$ ipython --no-banner

In [1]: import numpy as np

In [2]: np.set_printoptions(precision=3, suppress=True, linewidth=120, legacy="1.25")

In [3]: def tidy(a):
   ...:     return np.round(a, 3) + 0
   ...: 

In [4]: data = np.array([[1.1, -0.2, -1.6, 0.6, -1.1, -0.2],
   ...:     [-1.5, 1.1, -1.3, 0.0, -1.4, -0.5],
   ...:     [-0.6, 1.2, 0.4, 1.5, 0.0, 0.7]])

In [5]: print(data)
[[ 1.1 -0.2 -1.6  0.6 -1.1 -0.2]
 [-1.5  1.1 -1.3  0.  -1.4 -0.5]
 [-0.6  1.2  0.4  1.5  0.   0.7]]

In [6]: def softmax(z):
   ...:     e = np.exp(z - z.max(axis=-1, keepdims=True))
   ...:     return e / e.sum(axis=-1, keepdims=True)
   ...: 

In [7]: print(tidy(softmax(data[2])))
[0.043 0.258 0.116 0.349 0.078 0.157]

In [8]: scores = data @ data.T / np.sqrt(6)

In [9]: print(tidy(softmax(scores + np.triu(np.full(scores.shape, -np.inf), 1))))
[[1.    0.    0.   ]
 [0.095 0.905 0.   ]
 [0.078 0.187 0.735]]

In [10]: print(tidy(softmax(scores)))
[[0.762 0.177 0.061]
 [0.089 0.839 0.072]
 [0.078 0.187 0.735]]

In [11]: left, sv, vt = np.linalg.svd(data, full_matrices=False)

In [12]: print((sv > 1e-8).sum())
3

In [13]: print(tidy(left.T @ left))
[[1. 0. 0.]
 [0. 1. 0.]
 [0. 0. 1.]]

In [14]: print(tidy(left.T @ data @ vt.T))
[[2.939 0.    0.   ]
 [0.    2.401 0.   ]
 [0.    0.    1.753]]

In [15]: print(np.allclose(left * sv @ vt, data))
True

In [16]: rng = np.random.default_rng(246)

In [17]: other = data + rng.integers(-2, 3, (3, 2)) @ rng.integers(-2, 3, (2, 6))

In [18]: print(tidy(other))
[[ 3.1 -1.2 -0.6 -0.4 -1.1  0.8]
 [ 0.5 -0.9 -0.3 -2.  -1.4  1.5]
 [-2.6  5.2 -0.6  5.5  0.  -3.3]]

In [19]: print(np.abs(other - data).sum(axis=1))
[ 6.  9. 15.]

In [20]: print(other - data)
[[ 2. -1.  1. -1.  0.  1.]
 [ 2. -2.  1. -2.  0.  2.]
 [-2.  4. -1.  4.  0. -4.]]

In [21]: print(tidy(np.linalg.svd(other - data, compute_uv=False)))
[8.672 1.671 0.   ]

In [22]: other = data / np.sqrt((data ** 2).mean(axis=1, keepdims=True))

In [23]: print(tidy(other[2]))
[-0.678  1.356  0.452  1.695  0.     0.791]

In [24]: print(tidy(data.sum(axis=0)))
[-1.   2.1 -2.5  2.1 -2.5  0. ]

In [25]: print(tidy(np.linalg.svd(data, compute_uv=False)))
[2.939 2.401 1.753]

In [26]: data[3]
---------------------------------------------------------------------------
IndexError                                Traceback (most recent call last)
Cell In[26], line 1
----> 1 data[3]

IndexError: index 3 is out of bounds for axis 0 with size 3

In [27]: print(data.shape)
(3, 6)

In [28]: other = np.array([[1, 1, 1, 2], [0, 0, 1, 1], [0, 3, 1, 0], [0, 3, 2, 0]])

In [29]: arr = np.tril(other)

In [30]: print(arr)
[[1 0 0 0]
 [0 0 0 0]
 [0 3 1 0]
 [0 3 2 0]]

In [31]: left, sv, vt = np.linalg.svd(arr)

In [32]: print(tidy(sv))
[4.754 1.    0.631 0.   ]

In [33]: print(np.argmax(sv[:-1] / (sv[1:] + 1e-6)) + 1)
3

In [34]: other = left[:, :3] @ np.diag(sv[:3]) @ vt[:3]

In [35]: print(tidy(np.linalg.norm(arr - other, 2)), sv[3])
0.0 0.0

In [36]: print(tidy(other))
[[1. 0. 0. 0.]
 [0. 0. 0. 0.]
 [0. 3. 1. 0.]
 [0. 3. 2. 0.]]

In [37]: print(tidy(np.sort(np.abs(np.linalg.eigvals(arr)))))
[0. 0. 1. 1.]

In [38]: print(np.trace(arr))
2

In [39]: print(np.allclose(arr, arr.T))
False

In [40]: np.linalg.determinant(arr)
---------------------------------------------------------------------------
AttributeError                            Traceback (most recent call last)
Cell In[40], line 1
----> 1 np.linalg.determinant(arr)

AttributeError: module 'numpy.linalg' has no attribute 'determinant'

In [41]: left, sv, vt = np.linalg.svd(arr)

In [42]: V = vt[:(sv > 1e-8).sum()]

In [43]: x0 = arr[0] + -2 * arr[2] + rng.integers(2) * np.eye(4)[3]

In [44]: print(x0)
[ 1. -6. -2.  1.]

In [45]: print(np.linalg.matrix_rank(np.vstack([arr, x0])))
4

In [46]: print(np.allclose(V.T @ V @ x0, x0))
False

In [47]: z = rng.permutation(4)

In [48]: print(z)
[3 2 1 0]

In [49]: other = arr[z][:, z]

In [50]: print(tidy(np.linalg.det(other)), tidy(np.linalg.det(arr[z])))
0.0 0.0

In [51]: mat = np.loadtxt("arr.csv", delimiter=",")

In [52]: print(mat)
[[3. 2. 2. 2. 0. 0. 0. 2.]
 [2. 3. 2. 2. 0. 0. 0. 2.]
 [2. 2. 3. 2. 0. 0. 0. 2.]
 [2. 2. 2. 3. 0. 0. 0. 2.]
 [0. 0. 0. 0. 3. 2. 2. 0.]
 [0. 0. 0. 0. 2. 3. 2. 0.]
 [0. 0. 0. 0. 2. 2. 3. 0.]
 [2. 2. 2. 2. 0. 0. 0. 3.]]

In [53]: # symmetric

In [54]: other = np.array([[9, 1], [5, 5], [9, 4], [8, 2], [6, 4], [8, 9], [8, 6], [9, 4]])

In [55]: print(np.linalg.matrix_rank(np.vstack([mat, other.T])))
8

In [56]: print(np.vstack([mat, other.T]).shape)
(10, 8)

In [57]: print(np.einsum("ik,kj->ij", mat, other))
[[89. 33.]
 [85. 37.]
 [89. 36.]
 [88. 34.]
 [50. 42.]
 [52. 47.]
 [52. 44.]
 [89. 36.]]

In [58]: print(mat @ other)
[[89. 33.]
 [85. 37.]
 [89. 36.]
 [88. 34.]
 [50. 42.]
 [52. 47.]
 [52. 44.]
 [89. 36.]]

In [59]: print(np.einsum("ij->j", mat))
[11. 11. 11. 11.  7.  7.  7. 11.]

In [60]: other = mat / np.sqrt((mat ** 2).mean(axis=1, keepdims=True))

In [61]: print(tidy(np.linalg.norm(other, axis=1)))
[2.828 2.828 2.828 2.828 2.828 2.828 2.828 2.828]

In [62]: print(tidy(other[3]))
[1.131 1.131 1.131 1.697 0.    0.    0.    1.131]

In [63]: feats = np.load("dump.npy")

In [64]: print(feats)
[[  1.948   6.611  -6.996   6.973  -2.781  -1.778]
 [  3.886   6.782  -7.615   7.426   0.36   -0.947]
 [ -6.142   4.301   0.641   5.478 -10.752   3.851]
 [  2.222   5.842  -6.605   8.435  -1.55   -1.816]
 [  1.248   7.694  -6.112   7.987  -2.223  -2.699]
 [  2.623   6.986  -7.265   9.787  -2.185  -2.094]
 [ -6.249   4.906   0.917   6.458 -11.86    3.599]
 [  2.469   7.682  -6.615  10.757   1.132  -1.742]
 [ -5.444   3.648   1.111   5.468  -8.894   5.363]
 [ -4.871   3.919  -1.348   5.583 -11.03    4.994]
 [ -5.687   3.168   0.248   5.142  -8.623   3.555]]

In [65]: x0 = np.array([2, 0, 0, 0, -1, -1])

In [66]: print(feats @ np.eye(6)[2])
[-6.996 -7.615  0.641 -6.605 -6.112 -7.265  0.917 -6.615  1.111 -1.348  0.248]

In [67]: print(tidy(np.einsum("ij,j->i", feats, x0)))
[ 8.455  8.359 -5.383  7.81   7.418  9.525 -4.237  5.548 -7.357 -3.706 -6.306]

In [68]: x0 = np.array([2, 2, 0, -2, 1, 2])

In [69]: target = feats @ x0

In [70]: print(tidy(np.linalg.pinv(feats) @ feats))
[[1. 0. 0. 0. 0. 0.]
 [0. 1. 0. 0. 0. 0.]
 [0. 0. 1. 0. 0. 0.]
 [0. 0. 0. 1. 0. 0.]
 [0. 0. 0. 0. 1. 0.]
 [0. 0. 0. 0. 0. 1.]]

In [71]: print(tidy(target))
[ -3.165   4.95  -17.688  -5.924  -5.711  -6.729 -20.264  -3.564 -12.696 -14.112 -16.835]

In [72]: target = target + 0.3 * rng.normal(size=11)

In [73]: print(tidy(target))
[ -3.449   4.916 -17.869  -5.451  -5.801  -6.979 -20.391  -3.614 -12.669 -14.774 -16.778]

In [74]: b, *_ = np.linalg.lstsq(feats, target)

In [75]: print(b.round())
[ 2.  2.  0. -2.  1.  2.]

In [76]: E = np.array([[-2, 5, 4, -1, 9, -10],
    ...:     [-1, 1, 2, 0, 4, -5],
    ...:     [-6, 9, 0, 1, -1, -4],
    ...:     [-2, 5, 4, -1, 9, -10],
    ...:     [0, 14, -2, -2, 6, -4],
    ...:     [5, 5, 1, -4, 10, -3],
    ...:     [-4, 10, 2, -1, 5, -7]])

In [77]: print(tidy(E @ np.linalg.pinv(E) @ E))
[[ -2.   5.   4.  -1.   9. -10.]
 [ -1.   1.   2.   0.   4.  -5.]
 [ -6.   9.   0.   1.  -1.  -4.]
 [ -2.   5.   4.  -1.   9. -10.]
 [  0.  14.  -2.  -2.   6.  -4.]
 [  5.   5.   1.  -4.  10.  -3.]
 [ -4.  10.   2.  -1.   5.  -7.]]

In [78]: print(np.linalg.lstsq(E[:-1].T, E[-1])[2])
4

In [79]: print(E.reshape(2, -1))
[[ -2   5   4  -1   9 -10  -1   1   2   0   4  -5  -6   9   0   1  -1  -4  -2   5   4]
 [ -1   9 -10   0  14  -2  -2   6  -4   5   5   1  -4  10  -3  -4  10   2  -1   5  -7]]

In [80]: T = E.reshape(7, 2, -1)

In [81]: print(np.einsum("ihd,ihd->ih", T, T))
[[ 45 182]
 [  6  41]
 [117  18]
 [ 45 182]
 [200  56]
 [ 51 125]
 [120  75]]

In [82]: print(T.shape)
(7, 2, 3)

In [83]: proj = feats @ np.linalg.solve(feats.T @ feats, feats.T)

In [84]: print(tidy(np.trace(proj)))
6.0

In [85]: print(tidy(np.diag(proj)))
[0.42  0.654 0.267 0.396 0.615 0.552 0.65  0.723 0.495 0.562 0.668]

In [86]: left, sv, vt = np.linalg.svd(E)

In [87]: V = vt[:(sv > 1e-8).sum()]

In [88]: x0 = E[3] + -1 * E[6] + rng.integers(2) * np.eye(6)[1]

In [89]: print(x0)
[ 2. -4.  2.  0.  4. -3.]

In [90]: print(tidy(np.diag(V.T @ V)))
[0.609 0.935 0.669 0.418 0.645 0.724]

In [91]: left, sv, vt = np.linalg.svd(E)

In [92]: print(np.argmax(sv[:-1] / (sv[1:] + 1e-6)) + 1)
4

In [93]: other = left[:, :4] @ np.diag(sv[:4]) @ vt[:4]

In [94]: print(tidy(np.abs(E - other).max()))
0.0

In [95]: print(tidy(np.linalg.norm(E - other, 2)), tidy(sv[4]))
0.0 0.0

In [96]: print(tidy(other))
[[ -2.   5.   4.  -1.   9. -10.]
 [ -1.   1.   2.   0.   4.  -5.]
 [ -6.   9.   0.   1.  -1.  -4.]
 [ -2.   5.   4.  -1.   9. -10.]
 [  0.  14.  -2.  -2.   6.  -4.]
 [  5.   5.   1.  -4.  10.  -3.]
 [ -4.  10.   2.  -1.   5.  -7.]]

In [97]: print(np.linalg.matrix_rank(other))
4

In [98]: print(tidy(np.linalg.norm(E - other) / np.linalg.norm(E)))
0.0

In [99]: other = np.array([[1, 0, 0, 1], [2, 0, 2, 3], [2, 1, 0, 3], [3, 2, 2, 1]])

In [100]: m1 = other + other.T

In [101]: print(m1)
[[2 2 2 4]
 [2 0 3 5]
 [2 3 0 5]
 [4 5 5 2]]

In [102]: print(tidy(np.linalg.norm(m1, 2) / np.linalg.norm(m1)))
0.904

In [103]: print([round(float(x), 3) for x in np.linalg.svd(m1, compute_uv=False)[:3]])
[11.921, 4.781, 3.0]

In [104]: x0 = np.array([-5, -5, 2, 1])

In [105]: target = m1 @ x0

In [106]: print(target)
[-12   1 -20 -33]

In [107]: print(tidy(np.linalg.solve(m1.T, m1[2])))
[0. 0. 1. 0.]

In [108]: print(tidy(np.linalg.solve(m1, 2 * target)))
[-10. -10.   4.   2.]

In [109]: r0 = np.array([5, 1, 2, 2])

In [110]: other = m1 + np.outer(r0, np.eye(4)[1])

In [111]: print(other)
[[2. 7. 2. 4.]
 [2. 1. 3. 5.]
 [2. 5. 0. 5.]
 [4. 7. 5. 2.]]

In [112]: print(np.linalg.matrix_rank(other - m1))
1

In [113]: print(np.linalg.matrix_rank(np.linalg.inv(other) - np.linalg.inv(m1), tol=1e-8))
1

In [114]: proj = np.triu(np.array([[3, 3, 3, 3], [3, 2, 3, 0], [0, 2, 3, 0], [1, 3, 1, 1]]), 1) + np.eye(4)

In [115]: other = proj @ arr @ np.linalg.inv(proj)

In [116]: print(np.trace(other), np.trace(arr))
2.0 2

In [117]: print(np.linalg.matrix_rank(other))
3

In [118]: print(tidy(np.poly(other)))
[ 1. -2.  1.  0.  0.]

In [119]: print(tidy(np.linalg.det(other)))
0.0

In [120]: K = np.loadtxt("m.csv", delimiter=",")

In [121]: print(K)
[[-2. -8.  3. -5. -3.]
 [ 0.  0.  0.  0.  0.]
 [-2. -8.  3. -5. -3.]
 [-8. -7.  5.  2.  5.]
 [ 0.  0.  0.  0.  0.]
 [-4.  0. -2.  2.  4.]
 [ 0.  0.  0.  0.  0.]
 [ 0.  0.  0.  0.  0.]
 [ 3.  3.  4.  0. -2.]
 [ 0.  0.  0.  0.  0.]
 [ 3. -2.  6. -4. -2.]
 [-2. -8.  3. -5. -3.]
 [ 3.  3.  4.  0. -2.]
 [ 0.  0.  0.  0.  0.]
 [-2. -3.  1. -1. -3.]
 [-2. -3.  1. -1. -3.]
 [ 3.  3.  4.  0. -2.]
 [-2. -3.  1. -1. -3.]
 [ 0.  0.  0.  0.  0.]
 [-7. -2.  8.  5.  0.]
 [ 0.  0.  0.  0.  0.]
 [-6. -3. -1.  1.  1.]
 [-6. -5.  6.  3. -2.]
 [-4. -2.  5.  4.  1.]]

In [122]: # row 2 repeats row 0

In [123]: x0 = np.array([-6, -2, 3, 8, 4])

In [124]: target = K @ x0

In [125]: print(tidy(np.linalg.solve(K.T @ K, K.T @ target)))
[-6. -2.  3.  8.  4.]

In [126]: print(tidy(np.linalg.lstsq(K, target)[0]))
[-6. -2.  3.  8.  4.]

In [127]: target = target + 0.02 * rng.normal(size=24)

In [128]: print(tidy(target))
[-15.025  -0.008 -15.014 113.005  -0.014  49.977  -0.008  -0.001 -19.959   0.009 -36.    -15.018 -19.987  -0.003
   0.981   1.002 -20.001   0.995  -0.006 109.966  -0.019  51.005  79.982  79.017]

In [129]: b, *_ = np.linalg.lstsq(K, target)

In [130]: print(tidy(np.linalg.norm(target - K @ b)))
0.066

In [131]: print(b.round())
[-6. -2.  3.  8.  4.]

In [132]: print(tidy(b))
[-5.995 -2.002  3.001  8.003  4.002]
